% python3 -q
>>> import numpy as np
>>> from numpy import linalg as LA
>>> np.set_printoptions(suppress=True, linewidth=200)
>>> M = np.load("x.npy")
>>> M
array([[ 1, -1, -1,  1,  1, -1, -1,  1],
       [ 1, -1,  1, -1,  1, -1,  1, -1],
       [ 1,  1,  1,  1,  1,  1,  1,  1]])
>>> u = np.array([3, 2])
>>> np.array([np.convolve(row, u, "same") for row in M])
array([[ 3, -1, -5,  1,  5, -1, -5,  1],
       [ 3, -1,  1, -1,  1, -1,  1, -1],
       [ 3,  5,  5,  5,  5,  5,  5,  5]])
>>> np.convolve(M[0], u)
array([ 3, -1, -5,  1,  5, -1, -5,  1,  2])
>>> def softmax(z):
...     e = np.exp(z - z.max(axis=-1, keepdims=True))
...     return e / e.sum(axis=-1, keepdims=True)
... 
>>> np.round(softmax(10 * M[1]), 2) + 0
array([0.25, 0.  , 0.25, 0.  , 0.25, 0.  , 0.25, 0.  ])
>>> np.round(softmax(M).sum(axis=1), 2)
array([1., 1., 1.])
>>> np.round(softmax(M[1] + -3), 2)
array([0.22, 0.03, 0.22, 0.03, 0.22, 0.03, 0.22, 0.03])
>>> scores = M @ M.T / np.sqrt(8)
>>> np.round(softmax(scores), 2)
array([[0.89, 0.05, 0.05],
       [0.05, 0.89, 0.05],
       [0.05, 0.05, 0.89]])
>>> np.round(softmax(scores + np.triu(np.full(scores.shape, -np.inf), 1)), 2)
array([[1.  , 0.  , 0.  ],
       [0.06, 0.94, 0.  ],
       [0.05, 0.05, 0.89]])
>>> softmax(scores).round(6).argmax(axis=1)
array([0, 1, 2])
>>> data = np.loadtxt("out3.csv", delimiter=",")
>>> data
array([[ 2.,  0.,  0.,  0.,  0.,  0.,  0.],
       [ 2., -2.,  0.,  0.,  0.,  0.,  0.],
       [ 0.,  1., -2.,  0.,  0.,  0.,  0.],
       [-1.,  0., -2.,  1.,  0.,  0.,  0.],
       [ 1.,  1., -2., -2.,  0.,  0.,  0.],
       [ 1., -1.,  0.,  1.,  0.,  0.,  0.],
       [-2.,  0., -2.,  0.,  0.,  2., -2.]])
>>> U, sigma, Vh = LA.svd(data)
>>> evecs = Vh[:(sigma > 1e-8).sum()]
>>> rng = np.random.default_rng(77)
>>> x = data[0] + 3 * data[1] + rng.integers(2) * np.eye(7)[3]
>>> x
array([ 8., -6.,  0.,  0.,  0.,  0.,  0.])
>>> LA.matrix_rank(np.vstack([data, x]))
np.int64(5)
>>> round(float(LA.norm(x - evecs.T @ evecs @ x)), 2)
0.0
>>> np.round(np.sort(LA.eigvals(data)), 2)
array([-2., -2., -2.,  0.,  0.,  1.,  2.])
>>> data @ data
array([[ 4.,  0.,  0.,  0.,  0.,  0.,  0.],
       [ 0.,  4.,  0.,  0.,  0.,  0.,  0.],
       [ 2., -4.,  4.,  0.,  0.,  0.,  0.],
       [-3., -2.,  2.,  1.,  0.,  0.,  0.],
       [ 6., -4.,  8., -2.,  0.,  0.,  0.],
       [-1.,  2., -2.,  1.,  0.,  0.,  0.],
       [ 2., -4.,  8.,  2.,  0., -4.,  4.]])
>>> LA.matrix_rank(data - data[0, 0] * np.eye(7))
np.int64(6)
>>> K = np.load("mat.npy")
>>> K
array([[ 3,  1,  2],
       [ 2,  1,  0],
       [-2,  2,  2]])
>>> x = np.array([3, 3, 2])
>>> target = K @ x
>>> target
array([16,  9,  4])
>>> np.round(LA.solve(K, 2 * target), 2)
array([6., 6., 4.])
>>> np.round(LA.solve(K, target), 2)
array([3., 3., 2.])
>>> np.round(LA.solve(K, target + K[:, 0]), 2)
array([4., 3., 2.])
>>> np.round(LA.solve(K.T, K[0]), 2) + 0
array([1., 0., 0.])
>>> arr = np.loadtxt("block18.csv", delimiter=",")
>>> arr
array([[0., 3., 0., 1., 1., 3., 3.],
       [0., 0., 5., 2., 3., 1., 1.],
       [0., 0., 0., 1., 4., 0., 3.],
       [0., 0., 0., 0., 4., 4., 5.],
       [0., 0., 0., 0., 0., 3., 0.],
       [0., 0., 0., 0., 0., 0., 3.],
       [0., 0., 0., 0., 0., 0., 0.]])
>>> U, sigma, Vh = LA.svd(arr)
>>> sigma.round(2)
array([10.57,  5.5 ,  4.04,  2.78,  1.97,  0.42,  0.  ])
>>> Y = U[:, :6] @ np.diag(sigma[:6]) @ Vh[:6]
>>> LA.matrix_rank(arr, rtol=0.05)
np.int64(5)
>>> mat = np.array([[0, 0, 1, 0], [0, 0, 0, 0], [1, 0, 0, 0], [0, 0, 0, 0]])
>>> # splits into 3 blocks
>>> vals, evecs = LA.eigh(mat)
>>> np.round(LA.eigvalsh(mat @ mat), 2)
array([0., 0., 1., 1.])
>>> vals.sum(), np.trace(mat)
(np.float64(0.0), np.int64(0))
>>> np.round(evecs @ np.diag(vals) @ evecs.T, 2) + 0
array([[0., 0., 1., 0.],
       [0., 0., 0., 0.],
       [1., 0., 0., 0.],
       [0., 0., 0., 0.]])
>>> np.round(np.abs(evecs[:, -1]), 2)
array([0.71, 0.  , 0.71, 0.  ])
>>> np.round(LA.svd(mat, compute_uv=False), 2)
array([1., 1., 0., 0.])
>>> vals
array([-1.,  0.,  0.,  1.])
>>> (vals > 1e-8).sum(), (vals < -1e-8).sum()
(np.int64(1), np.int64(1))
>>> np.abs(evecs[:, -1]).round(6).argmax()
np.int64(0)
>>> np.round(LA.norm(mat, axis=0), 2)
array([1., 0., 1., 0.])
>>> np.round(LA.pinv(mat), 2)
array([[0., 0., 1., 0.],
       [0., 0., 0., 0.],
       [1., 0., 0., 0.],
       [0., 0., 0., 0.]])
>>> (mat != 0).astype(int)
array([[0, 0, 1, 0],
       [0, 0, 0, 0],
       [1, 0, 0, 0],
       [0, 0, 0, 0]])
>>> np.round(np.sort(LA.eigvals(mat).real), 2)
array([-1.,  0.,  0.,  1.])
>>> np.round(LA.det(2 * mat), 2), round(float(LA.det(mat)), 2)
(np.float64(0.0), 0.0)
>>> np.einsum("ii->", mat)
np.int64(0)
>>> w1 = np.array([[-1, 2, -1, 0], [2, 1, 1, -1], [2, 0, -2, -2], [-1, -1, -2, 2]])
>>> b = np.array([-1, -3, -3, -2])
>>> H = np.maximum(mat @ w1 + b, 0)
>>> LA.matrix_rank(H)
np.int64(1)
>>> (H > 0).astype(int)
array([[1, 0, 0, 0],
       [0, 0, 0, 0],
       [0, 0, 0, 0],
       [0, 0, 0, 0]])
>>> cent = np.array([[1, 1, 3], [3, 3, 1], [2, 3, 2], [3, 2, 2]])
>>> w1 @ cent
array([[ 3,  2, -3],
       [ 4,  6,  7],
       [-8, -8, -2],
       [-2, -6, -4]])
>>> H @ cent
array([[1, 1, 3],
       [0, 0, 0],
       [0, 0, 0],
       [0, 0, 0]])
>>> Y = np.array([[1, 1], [1, -1]])
>>> m1 = np.kron(Y, np.kron(Y, Y))[rng.permutation(8)][:6]
>>> m1
array([[ 1, -1,  1, -1, -1,  1, -1,  1],
       [ 1, -1, -1,  1, -1,  1,  1, -1],
       [ 1,  1,  1,  1,  1,  1,  1,  1],
       [ 1, -1,  1, -1,  1, -1,  1, -1],
       [ 1,  1, -1, -1, -1, -1,  1,  1],
       [ 1,  1,  1,  1, -1, -1, -1, -1]])
>>> u = np.array([3, 3, 1])
>>> np.convolve(m1[2], u)
array([3, 6, 7, 7, 7, 7, 7, 7, 4, 1])
>>> np.correlate(m1[2], m1[0], "full")
array([ 1,  0,  1,  0, -1,  0, -1,  0, -1,  0, -1,  0,  1,  0,  1])
>>> u, g = m1[0], m1[3]
>>> u @ g
np.int64(0)
>>> p = (u @ g) / (u @ u) * u
>>> (g - p) @ u
np.float64(0.0)
